>>> import numpy as np
>>> import numpy.linalg as la
>>> np.set_printoptions(precision=2, suppress=True, linewidth=200, floatmode="fixed")
>>> mat = np.load("block6.npy")
>>> mat
array([[ 1,  1,  1,  1, -1, -1, -1, -1],
       [ 1, -1,  1, -1, -1,  1, -1,  1],
       [ 1,  1, -1, -1, -1, -1,  1,  1],
       [ 1, -1, -1,  1,  1, -1, -1,  1],
       [ 1, -1,  1, -1,  1, -1,  1, -1],
       [ 1,  1, -1, -1,  1,  1, -1, -1],
       [ 1, -1, -1,  1, -1,  1,  1, -1],
       [ 1,  1,  1,  1,  1,  1,  1,  1]])
>>> rng = np.random.default_rng(30)
>>> lab = rng.permutation(8)
>>> lab
array([1, 6, 0, 5, 4, 7, 3, 2])
>>> Y = mat[lab][:, lab]
>>> np.allclose(Y, mat)
False
>>> np.diag(Y)
array([-1,  1,  1,  1,  1,  1,  1, -1])
>>> Y
array([[-1, -1,  1,  1, -1,  1, -1,  1],
       [-1,  1,  1,  1, -1, -1,  1, -1],
       [ 1, -1,  1, -1, -1, -1,  1,  1],
       [ 1, -1,  1,  1,  1, -1, -1, -1],
       [-1,  1,  1, -1,  1, -1, -1,  1],
       [ 1,  1,  1,  1,  1,  1,  1,  1],
       [-1, -1,  1, -1,  1,  1,  1, -1],
       [ 1,  1,  1, -1, -1,  1, -1, -1]])
>>> round(la.det(Y), 2), round(float(la.det(mat[lab])), 2)
(np.float64(4096.0), 4096.0)
>>> W0 = np.array([[4, 3, 3, -5, -5, -5, 4, -4, -4, 2, 4, -1],
...     [2, 1, 3, -5, 2, -3, -4, 1, -5, 2, -4, 3],
...     [-4, 2, 1, -4, 3, 2, 3, 2, 5, -5, 5, 3],
...     [0, -1, -3, -2, -4, 1, -4, 1, -2, 1, 5, -2],
...     [-3, -2, -2, 2, -3, -5, -4, 3, 5, -5, -2, 0],
...     [3, -1, -2, 0, 0, -2, 2, 5, -2, 0, -2, -5],
...     [5, 4, -1, -4, 2, -4, -1, -1, 1, 2, 2, -5],
...     [-3, -2, 3, 0, 2, -3, -2, -2, 2, -4, 0, 2],
...     [4, 0, 0, 5, 0, 0, -2, -5, 0, -4, -5, 1],
...     [4, -4, 4, 5, 4, -4, -3, 4, -4, 1, -2, 4],
...     [-5, -2, -3, 1, 2, 5, -3, -2, 2, 4, 0, -5],
...     [2, 5, -5, 3, 3, 0, -2, 2, 3, -3, 2, 3]])
>>> W0
array([[ 4,  3,  3, -5, -5, -5,  4, -4, -4,  2,  4, -1],
       [ 2,  1,  3, -5,  2, -3, -4,  1, -5,  2, -4,  3],
       [-4,  2,  1, -4,  3,  2,  3,  2,  5, -5,  5,  3],
       [ 0, -1, -3, -2, -4,  1, -4,  1, -2,  1,  5, -2],
       [-3, -2, -2,  2, -3, -5, -4,  3,  5, -5, -2,  0],
       [ 3, -1, -2,  0,  0, -2,  2,  5, -2,  0, -2, -5],
       [ 5,  4, -1, -4,  2, -4, -1, -1,  1,  2,  2, -5],
       [-3, -2,  3,  0,  2, -3, -2, -2,  2, -4,  0,  2],
       [ 4,  0,  0,  5,  0,  0, -2, -5,  0, -4, -5,  1],
       [ 4, -4,  4,  5,  4, -4, -3,  4, -4,  1, -2,  4],
       [-5, -2, -3,  1,  2,  5, -3, -2,  2,  4,  0, -5],
       [ 2,  5, -5,  3,  3,  0, -2,  2,  3, -3,  2,  3]])
>>> Y = np.array([[2, 0],
...     [2, 4],
...     [3, 2],
...     [0, 2],
...     [4, 5],
...     [4, 4],
...     [2, 1],
...     [4, 2],
...     [0, 5],
...     [0, 0],
...     [2, 5],
...     [0, 2]])
>>> la.matrix_rank(W0 @ Y)
np.int64(2)
>>> np.einsum("ik,kj->ji", W0, Y)
array([[-17,  -1,  43, -17, -48,  10,   5, -17, -26,  18,  -9,  19],
       [-43, -43,  88, -21, -26, -34,   2,   4, -25, -11,  11,  64]])
